$ ipython --no-banner

In [1]: import numpy as np

In [2]: np.set_printoptions(suppress=True, linewidth=140)

In [3]: data = np.loadtxt("run2.csv", delimiter=",")

In [4]: data
Out[4]: 
array([[ 0.1   ,  0.7   , -2.    , -0.6   , -4.0026, -0.8   ],
       [-0.4   ,  1.7   , -1.3   ,  2.4   , -2.1879, -0.7   ],
       [-0.3   ,  0.7   , -0.9   ,  0.5   , -1.5733,  0.5   ],
       [-0.7   ,  1.1   , -0.5   , -0.7   , -1.2936, -1.1   ],
       [ 0.1   ,  2.1   , -0.4   , -0.2   , -0.6244, -1.5   ],
       [-1.5   , -1.    , -1.    ,  0.6   , -2.396 , -0.3   ],
       [ 0.6   , -0.8   ,  0.2   ,  0.2   ,  0.3355, -0.7   ],
       [-0.7   ,  0.2   , -1.5   , -1.    , -3.9159,  2.5   ],
       [ 0.6   ,  1.4   ,  1.    ,  0.3   ,  1.3373, -1.    ],
       [ 0.3   , -1.9   , -0.2   ,  0.    , -0.0478, -2.3   ],
       [-1.6   ,  0.3   , -1.1   , -0.6   , -2.3722, -0.6   ],
       [-2.1   , -1.2   ,  1.    , -2.7   ,  1.824 ,  1.9   ],
       [-0.2   ,  0.7   , -0.4   , -0.1   , -0.8634,  1.7   ],
       [-0.3   , -0.8   , -1.5   ,  0.1   , -2.8638, -0.3   ],
       [-0.5   , -2.2   ,  0.4   ,  0.8   ,  1.1118,  0.2   ],
       [ 1.3   ,  1.6   , -0.6   ,  1.5   , -0.776 , -0.8   ],
       [-0.4   , -0.3   , -0.6   ,  1.9   , -0.7977,  0.3   ],
       [ 2.4   ,  0.9   ,  0.    ,  1.    , -0.1165, -0.6   ],
       [ 1.    ,  0.3   ,  1.7   , -1.3   ,  3.66  ,  1.    ],
       [ 0.9   , -1.2   ,  0.9   , -0.3   ,  1.7324, -2.2   ],
       [ 1.2   , -1.6   , -0.1   , -0.7   , -0.0672,  0.3   ],
       [ 0.7   ,  0.2   , -1.    ,  0.6   , -1.8918, -1.2   ],
       [-1.5   ,  1.6   ,  0.9   , -0.6   ,  1.7003,  0.9   ],
       [-0.5   ,  0.1   ,  0.5   ,  0.5   ,  1.0477, -0.4   ]])

In [5]: W1 = np.array([[1, -3, 2],
   ...:     [3, -3, 0],
   ...:     [-3, 2, -3],
   ...:     [-2, -1, -2],
   ...:     [1, -3, -3],
   ...:     [-2, 0, 3]])

In [6]: coef = np.array([1, -1, 1])

In [7]: act = np.maximum(data @ W1 + coef, 0)

In [8]: np.linalg.matrix_rank(act)
Out[8]: np.int64(3)

In [9]: W2 = np.array([[0, 2], [1, -2], [-2, -1]])

In [10]: (act @ W2).round(6).argmax(axis=1)
Out[10]: array([1, 1, 1, 1, 1, 0, 0, 0, 1, 0, 0, 0, 1, 0, 0, 1, 1, 1, 1, 1, 1, 1, 1, 1])
